$ ipython --no-banner

In [1]: import numpy as np

In [2]: np.set_printoptions(precision=2, suppress=True, linewidth=160, sign=" ")

In [3]: W2 = np.array([[0, 0, 1, -2, 1, 2, 0],
   ...:     [-2, 1, 2, -2, 1, 1, -2],
   ...:     [-1, 2, -2, 2, 1, -1, 2],
   ...:     [1, -1, 2, -2, -1, -1, 2],
   ...:     [2, 0, -2, 1, 0, -2, 0],
   ...:     [1, -2, 1, -2, 1, -2, 1],
   ...:     [-2, -2, -2, -1, -2, -2, 1]])

In [4]: rng = np.random.default_rng(950)

In [5]: A = (rng.random((17, 7)) < 0.25) @ W2

In [6]: print(A)
[[-4 -1  0 -3 -1 -1 -1]
 [ 0  0  0  0  0  0  0]
 [ 2  0 -2  1  0 -2  0]
 [-2 -2 -2 -1 -2 -2  1]
 [ 0  0  1 -2  1  2  0]
 [ 0  0  0 -2  3 -1  3]
 [ 0  0 -1  0  2 -3  3]
 [ 0  0  0  0  0  0  0]
 [-1 -3  0 -3 -3 -3  3]
 [-1 -1  3 -4  2 -1 -1]
 [-1 -1  4 -6  3  1 -1]
 [ 3 -2 -1 -1  1 -4  1]
 [-1 -3  0 -3 -3 -3  3]
 [ 0 -5  2 -7 -1 -3  4]
 [ 1 -2  1 -2  1 -2  1]
 [-1 -3  0 -3 -3 -3  3]
 [ 0  0  0  0  0  0  0]]

In [7]: Xs = A - A.mean(axis=0)

In [8]: evecs = np.linalg.svd(Xs)[2][:5]

In [9]: A2 = Xs - Xs @ evecs.T @ evecs

In [10]: print(np.diag(evecs.T @ evecs))
[ 0.94  0.34  0.37  0.62  0.88  0.86  0.99]

In [11]: print(round(float(np.linalg.norm(A2) / np.linalg.norm(Xs)), 2))
0.11

In [12]: print(np.round(np.cov(Xs @ evecs.T, rowvar=False), 2) + 0)
[[ 8.46  0.    0.    0.    0.  ]
 [ 0.    7.19  0.    0.    0.  ]
 [ 0.    0.    3.38  0.    0.  ]
 [ 0.    0.    0.    1.17  0.  ]
 [ 0.    0.    0.    0.    0.83]]

In [13]: print(np.linalg.norm(A2, axis=1).round(6).argmax())
3

In [14]: r0 = np.array([-1, 1])

In [15]: print(np.cross(A[1, :3], A[10, :3]))
[ 0  0  0]

In [16]: print(np.convolve(A[1], r0))
[ 0  0  0  0  0  0  0  0]

In [17]: print(np.correlate(A[1], A[10], "full"))
[ 0  0  0  0  0  0  0  0  0  0  0  0  0]

In [18]: print(np.array([np.convolve(row, r0, "same") for row in A]))
[[ 4 -3 -1  3 -2  0  0]
 [ 0  0  0  0  0  0  0]
 [-2  2  2 -3  1  2 -2]
 [ 2  0  0 -1  1  0 -3]
 [ 0  0 -1  3 -3 -1  2]
 [ 0  0  0  2 -5  4 -4]
 [ 0  0  1 -1 -2  5 -6]
 [ 0  0  0  0  0  0  0]
 [ 1  2 -3  3  0  0 -6]
 [ 1  0 -4  7 -6  3  0]
 [ 1  0 -5 10 -9  2  2]
 [-3  5 -1  0 -2  5 -5]
 [ 1  2 -3  3  0  0 -6]
 [ 0  5 -7  9 -6  2 -7]
 [-1  3 -3  3 -3  3 -3]
 [ 1  2 -3  3  0  0 -6]
 [ 0  0  0  0  0  0  0]]

In [19]: print(np.polyval(r0, A[1]))
[ 1  1  1  1  1  1  1]

In [20]: W2 = A[[7, 4]].astype(float)

In [21]: for _ in range(4):
    ...:     z = np.linalg.norm(A[:, None] - W2, axis=-1).argmin(axis=1)
    ...:     W2 = np.array([A[z == j].mean(axis=0) for j in range(2)])
    ...: 

In [22]: print(z)
[ 0  0  0  0  1  0  0  0  0  1  1  0  0  1  0  0  0]

In [23]: print(W2)
[[-0.23 -1.23 -0.38 -1.31 -0.38 -1.85  1.31]
 [-0.5  -1.75  2.5  -4.75  1.25 -0.25  0.5 ]]

In [24]: print(W2[1] - W2[0])
[-0.27 -0.52  2.88 -3.44  1.63  1.6  -0.81]
